% python3 -q
>>> import numpy as np
>>> from numpy import linalg as LA
>>> np.set_printoptions(suppress=True, linewidth=200)
>>> mat = np.load("a.npy")
>>> print(mat)
[[0 1 0 0 0 0]
 [0 0 0 0 0 1]
 [0 0 0 0 1 0]
 [1 0 0 0 0 0]
 [0 0 0 1 0 0]
 [0 0 1 0 0 0]]
>>> x = np.array([-2, 1, 0, 1, -1, 2])
>>> rhs = mat @ x
>>> print(rhs)
[ 1  2 -1 -2  1  0]
>>> print(np.round(LA.solve(mat.T, mat[5]), 3))
[0. 0. 0. 0. 0. 1.]
>>> print(LA.matrix_power(mat, 2))
[[0 0 0 0 0 1]
 [0 0 1 0 0 0]
 [0 0 0 1 0 0]
 [0 1 0 0 0 0]
 [1 0 0 0 0 0]
 [0 0 0 0 1 0]]
>>> print(LA.matrix_power(mat, 100))
[[0 0 0 0 1 0]
 [0 0 0 1 0 0]
 [0 1 0 0 0 0]
 [0 0 1 0 0 0]
 [0 0 0 0 0 1]
 [1 0 0 0 0 0]]
>>> print(mat.sum(axis=1))
[1 1 1 1 1 1]
>>> print(np.round(np.sort(np.abs(LA.eigvals(mat)))[::-1], 3))
[1. 1. 1. 1. 1. 1.]
>>> pr = np.eye(6)[4]
>>> for _ in range(7):
...     pr = pr @ mat
...     print(pr.round(3))
... 
[0. 0. 0. 1. 0. 0.]
[1. 0. 0. 0. 0. 0.]
[0. 1. 0. 0. 0. 0.]
[0. 0. 0. 0. 0. 1.]
[0. 0. 1. 0. 0. 0.]
[0. 0. 0. 0. 1. 0.]
[0. 0. 0. 1. 0. 0.]
>>> x = np.array([2, 2, -3, 0, 2, -3])
>>> print(mat.T @ (mat @ x))
[ 2  2 -3  0  2 -3]
>>> X = np.array([[-4, 0, 0, 0, 0, 0],
...     [0, 4, 0, 0, 0, 0],
...     [-4, -4, 2, 0, 0, 0],
...     [2, 0, 0, -2, 0, 0],
...     [0, -2, 0, 0, 2, 0],
...     [2, 2, -1, -2, -2, 1]])
>>> # triangular, det is the product of the diagonal
>>> print(LA.matrix_rank(X - X[0, 0] * np.eye(6)))
5
>>> print(np.round(np.sort(LA.eigvals(X)), 3))
[-4. -2.  1.  2.  2.  4.]
>>> print(np.prod(np.diag(X)), round(float(LA.det(X)), 3))
128 128.0
>>> O, R = LA.qr(X)
>>> print(np.round(np.trace(O @ O.T), 3))
6.0
>>> print(O.round(3) + 0)
[[-0.632 -0.365  0.516 -0.316 -0.183 -0.258]
 [ 0.    -0.73  -0.516  0.    -0.365  0.258]
 [-0.632  0.365 -0.516 -0.316  0.183  0.258]
 [ 0.316  0.183 -0.258 -0.632 -0.365 -0.516]
 [ 0.     0.365  0.258  0.    -0.73   0.516]
 [ 0.316 -0.183  0.258 -0.632  0.365  0.516]]
>>> print(np.round(O @ R, 3) + 0)
[[-4.  0.  0.  0.  0.  0.]
 [ 0.  4.  0.  0.  0.  0.]
 [-4. -4.  2.  0.  0.  0.]
 [ 2.  0.  0. -2.  0.  0.]
 [ 0. -2.  0.  0.  2.  0.]
 [ 2.  2. -1. -2. -2.  1.]]
>>> rng = np.random.default_rng(618011)
>>> B = X + rng.integers(-2, 3, (6, 5)) @ rng.integers(-2, 3, (5, 6))
>>> print(B)
[[-12  -2  -5  -2  -4  -4]
 [ -7   2  -1  -1  -1  -2]
 [-10  -6   6  -6   6   4]
 [  1   5  -1   0  -5  -5]
 [  0  -6   4  -3  11   8]
 [  4  -2  -1   6   1   4]]
>>> print(LA.matrix_rank(B - X, tol=1e-8))
5
>>> labels = rng.permutation(6)
>>> B = X[:, labels] * rng.choice([-1, 1], 6)
>>> print(B)
[[ 0  0  0  0  4  0]
 [ 0  0  0  0  0  4]
 [ 0  0  0  2  4 -4]
 [ 0  2  0  0 -2  0]
 [ 2  0  0  0  0 -2]
 [-2  2  1 -1 -2  2]]
>>> Uu, _, Vh = LA.svd(X.T @ B)
>>> print(labels)
[4 3 5 2 0 1]
>>> x = np.array([-1, -2, 3, -2, 1, -1])
>>> rhs = B @ x
>>> print(rhs)
[ 4 -4  4 -6  0 -1]
>>> print(np.round(LA.solve(B, 4 * rhs), 3))
[-4. -8. 12. -8.  4. -4.]
>>> print(np.round(LA.solve(B.T, B[1]), 3))
[0. 1. 0. 0. 0. 0.]
>>> J = np.load("arr.npy")
>>> print(J)
[[ 1  0  0  0]
 [-1  1  0  0]
 [-2  0  1  0]
 [-2 -2 -1  1]]
>>> B = J + rng.integers(-2, 3, (4, 3)) @ rng.integers(-2, 3, (3, 4))
>>> print(B)
[[-1  6  4 -6]
 [ 1  3 -4 -2]
 [-4 -8 -1  2]
 [-3 -5  1  4]]
>>> print(LA.matrix_rank(B - J, tol=1e-8))
3
>>> print(np.abs(B - J).sum(axis=1))
[18 10 14  9]
